$ ipython --no-banner

In [1]: import numpy as np

In [2]: import numpy.linalg as la

In [3]: np.set_printoptions(precision=2, suppress=True, linewidth=140)

In [4]: tidy = lambda a: np.round(a, 2) + 0

In [5]: Q, _ = la.qr(np.array([[-0.1], [-0.7], [-0.9], [0.2]]))

In [6]: M = Q @ Q.T

In [7]: print(tidy(M))
[[ 0.01  0.05  0.07 -0.01]
 [ 0.05  0.36  0.47 -0.1 ]
 [ 0.07  0.47  0.6  -0.13]
 [-0.01 -0.1  -0.13  0.03]]

In [8]: left, sigma, VT = la.svd(M, full_matrices=False)

In [9]: print(tidy(np.abs(VT[0])))
[0.09 0.6  0.77 0.17]

In [10]: print(np.abs(left[:, 0]).round(6).argmax())
2

In [11]: print(tidy(left.T @ left))
[[1. 0. 0. 0.]
 [0. 1. 0. 0.]
 [0. 0. 1. 0.]
 [0. 0. 0. 1.]]

In [12]: print(tidy(sigma / sigma[0]))
[1. 0. 0. 0.]

In [13]: print(tidy(sigma))
[1. 0. 0. 0.]

In [14]: hat = np.triu(np.array([[1, 0, 1, 3], [0, 0, 1, 1], [2, 1, 1, 2], [0, 2, 0, 3]]), 1) + np.eye(4)

In [15]: A2 = hat @ M @ la.inv(hat)

In [16]: print(tidy(hat @ M - M @ hat))
[[ 0.02  0.16  0.14 -0.25]
 [ 0.05  0.36  0.05 -1.56]
 [-0.03 -0.21 -0.8  -1.81]
 [ 0.    0.    0.12  0.41]]

In [17]: print(la.matrix_rank(A2))
1

In [18]: print(tidy(np.poly(A2)))
[ 1. -1.  0.  0.  0.]

In [19]: print(tidy(A2))
[[ 0.03  0.21  0.03 -0.41]
 [ 0.1   0.73  0.1  -1.45]
 [ 0.04  0.26  0.04 -0.52]
 [-0.01 -0.1  -0.01  0.21]]

In [20]: arr = np.array([[1, -1, 1], [1, 0, 0], [1, 1, 1], [1, 2, 4]])

In [21]: print(arr - arr[0])
[[ 0  0  0]
 [ 0  1 -1]
 [ 0  2  0]
 [ 0  3  3]]

In [22]: print(arr.sum(axis=1))
[1 1 3 7]

In [23]: print(arr.sum(axis=0))
[4 2 6]

In [24]: print(la.matrix_rank(arr))
3

In [25]: print(tidy(la.norm(arr)))
5.29

In [26]: print(np.unravel_index(np.abs(arr).argmax(), arr.shape))
(np.int64(3), np.int64(2))

In [27]: Q = arr.astype(float).copy()

In [28]: for j in range(3):
    ...:     Q[:, j] -= Q[:, :j] @ (Q[:, :j].T @ Q[:, j])
    ...:     Q[:, j] /= la.norm(Q[:, j])
    ...: 

In [29]: print(Q.T @ Q)
[[1. 0. 0.]
 [0. 1. 0.]
 [0. 0. 1.]]

In [30]: A2 = np.c_[arr[:, :1] @ np.array([[2]]), np.array([0, 2, 0, -2])]

In [31]: print(A2)
[[ 2  0]
 [ 2  2]
 [ 2  0]
 [ 2 -2]]

In [32]: print(tidy(la.norm(A2 - arr @ la.lstsq(arr, A2)[0], axis=0)))
[0.   0.89]

In [33]: print(tidy(la.norm(la.qr(arr)[0].T @ A2, axis=0) ** 2 / ((A2 ** 2).sum(axis=0) + 1e-12)))
[1.  0.9]

In [34]: Z = np.array([[-1.9, 1.1, -0.6], [-0.3, -2.0, 0.8]])

In [35]: rng = np.random.default_rng(929630)

In [36]: J = np.array([[2, 1],
    ...:     [3, 2],
    ...:     [3, 2],
    ...:     [1, 0],
    ...:     [2, 3],
    ...:     [0, 0],
    ...:     [2, 3],
    ...:     [3, 2],
    ...:     [1, 2],
    ...:     [2, 2],
    ...:     [1, 1],
    ...:     [2, 2],
    ...:     [2, 3],
    ...:     [1, 0],
    ...:     [3, 1],
    ...:     [1, 2],
    ...:     [3, 3],
    ...:     [3, 1],
    ...:     [3, 0],
    ...:     [3, 0],
    ...:     [0, 1],
    ...:     [3, 2],
    ...:     [1, 2],
    ...:     [3, 0],
    ...:     [3, 3],
    ...:     [1, 1],
    ...:     [3, 1]]) @ Z + 0.05 * rng.normal(size=(27, 3))

In [37]: print(tidy(J))
[[-4.08  0.26 -0.32]
 [-6.35 -0.66 -0.24]
 [-6.27 -0.68 -0.18]
 [-1.78  1.1  -0.65]
 [-4.7  -3.7   1.2 ]
 [-0.02  0.01 -0.05]
 [-4.72 -3.69  1.13]
 [-6.36 -0.69 -0.21]
 [-2.57 -2.97  1.05]
 [-4.51 -1.83  0.4 ]
 [-2.22 -0.95  0.2 ]
 [-4.41 -1.85  0.36]
 [-4.72 -3.78  1.18]
 [-1.92  1.08 -0.65]
 [-5.98  1.36 -0.95]
 [-2.49 -2.96  1.02]
 [-6.59 -2.74  0.57]
 [-6.01  1.32 -1.  ]
 [-5.73  3.29 -1.82]
 [-5.68  3.32 -1.93]
 [-0.29 -1.91  0.78]
 [-6.32 -0.6  -0.14]
 [-2.46 -2.83  1.08]
 [-5.67  3.24 -1.78]
 [-6.62 -2.68  0.57]
 [-2.15 -0.93  0.23]
 [-6.01  1.3  -0.99]]

In [38]: x0 = np.array([2, -7, -8, -6])

In [39]: print(tidy(la.eigvalsh(2 * M - np.eye(4))))
[-1. -1. -1.  1.]

In [40]: print(tidy(np.trace(M)))
1.0

In [41]: print(tidy((x0 - M @ x0) @ (M @ x0)))
0.0
